>>> import numpy as np
>>> np.set_printoptions(suppress=True, linewidth=100)
>>> def rd(a):
...     return np.round(a, 1) + 0
... 
>>> M = np.load("w.npy")
>>> print(M)
[[ 0  6 42]
 [ 0 12  0]
 [ 0 13  3]
 [ 3  0  1]
 [ 0  0 24]
 [ 0 21 10]
 [ 0 13  3]
 [ 0 18 24]
 [ 0  8 20]
 [ 4  0  2]
 [ 4  2  0]
 [ 0  4 26]
 [ 0  5 34]
 [ 0  6 42]
 [ 5  0  0]
 [ 0  5 15]
 [ 3  0  7]
 [ 6  0  0]
 [ 3  0  0]
 [ 0 13  3]
 [ 0  8  1]
 [ 0 24 15]
 [ 4  0  0]]
>>> # rows 2 and 6 are equal
>>> Xs = M - M.mean(axis=0)
>>> evecs = np.linalg.svd(Xs)[2][:2]
>>> Y = Xs - Xs @ evecs.T @ evecs
>>> print(rd(np.cov(Xs @ evecs.T, rowvar=False)))
[[199.2   0. ]
 [  0.   53.7]]
>>> data = np.load("test1.npy")
>>> print(rd(data))
[[ 0.7  0.2 -0.4]
 [ 0.2  0.  -0.1]
 [-0.4 -0.1  0.3]]
>>> print(rd(np.linalg.matrix_power(data, 2)))
[[ 0.7  0.2 -0.4]
 [ 0.2  0.  -0.1]
 [-0.4 -0.1  0.3]]
>>> print(np.allclose(data, data.T))
True
>>> print(rd(np.sort(np.abs(np.linalg.eigvals(data)))))
[0. 0. 1.]
>>> print(rd(np.abs(np.linalg.eigvals(data)).max()))
1.0
>>> print(rd(np.linalg.det(data)))
0.0
>>> def softmax(z):
...     e = np.exp(z - z.max(axis=-1, keepdims=True))
...     return e / e.sum(axis=-1, keepdims=True)
... 
>>> print(rd(softmax(10 * data[1])))
[0.7 0.2 0. ]
>>> att = data @ data.T / np.sqrt(3)
>>> print(rd(softmax(att + np.triu(np.full(att.shape, -np.inf), 1))))
[[1.  0.  0. ]
 [0.5 0.5 0. ]
 [0.3 0.3 0.4]]
>>> print(rd(softmax(att)[1] @ data))
[ 0.2  0.  -0.1]
>>> print(rd(softmax(att)))
[[0.4 0.3 0.2]
 [0.4 0.3 0.3]
 [0.3 0.3 0.4]]
>>> U, sig, Vh = np.linalg.svd(data)
>>> evecs = Vh[:(sig > 1e-8).sum()]
>>> rng = np.random.default_rng(37)
>>> x0 = data[2] + 4 * data[1] + rng.integers(2) * np.eye(3)[0]
>>> print(rd(x0))
[ 0.2  0.1 -0.1]
>>> print(rd(np.linalg.norm(x0 - evecs.T @ evecs @ x0)))
0.0
>>> print(rd(evecs.T @ evecs))
[[ 0.7  0.2 -0.4]
 [ 0.2  0.  -0.1]
 [-0.4 -0.1  0.3]]
>>> print(np.allclose(evecs.T @ evecs @ x0, x0))
True
>>> lab = rng.permutation(3)
>>> print(lab)
[1 0 2]
>>> Y = data[lab][:, lab]
>>> print(rd(np.diag(Y)))
[0.  0.7 0.3]
>>> print(rd(Y))
[[ 0.   0.2 -0.1]
 [ 0.2  0.7 -0.4]
 [-0.1 -0.4  0.3]]
>>> print(rd(np.linalg.det(Y)), rd(np.linalg.det(data[lab])))
0.0 0.0
>>> w, evecs = np.linalg.eigh(Y)
>>> x0 = np.array([0, 4, 4])
>>> print((np.sign(evecs[:, -1].round(6)) == np.sign(evecs[0, -1].round(6))).astype(int))
[1 1 0]
>>> print(rd(evecs * np.abs(w) @ evecs.T))
[[ 0.   0.2 -0.1]
 [ 0.2  0.7 -0.4]
 [-0.1 -0.4  0.3]]
>>> print(rd(evecs * np.maximum(w, 0) @ evecs.T))
[[ 0.   0.2 -0.1]
 [ 0.2  0.7 -0.4]
 [-0.1 -0.4  0.3]]
>>> print(rd(x0 @ Y @ x0 / (x0 @ x0)), rd(w[0]), rd(w[-1]))
0.0 0.0 1.0
>>> print(rd(x0 @ Y @ x0))
1.2
>>> mat = 5 * np.eye(4) + np.eye(4, k=1)
>>> print(mat)
[[5. 1. 0. 0.]
 [0. 5. 1. 0.]
 [0. 0. 5. 1.]
 [0. 0. 0. 5.]]
>>> Y = mat / np.sqrt((mat ** 2).mean(axis=1, keepdims=True))
>>> print(rd(Y[1]))
[0.  2.  0.4 0. ]
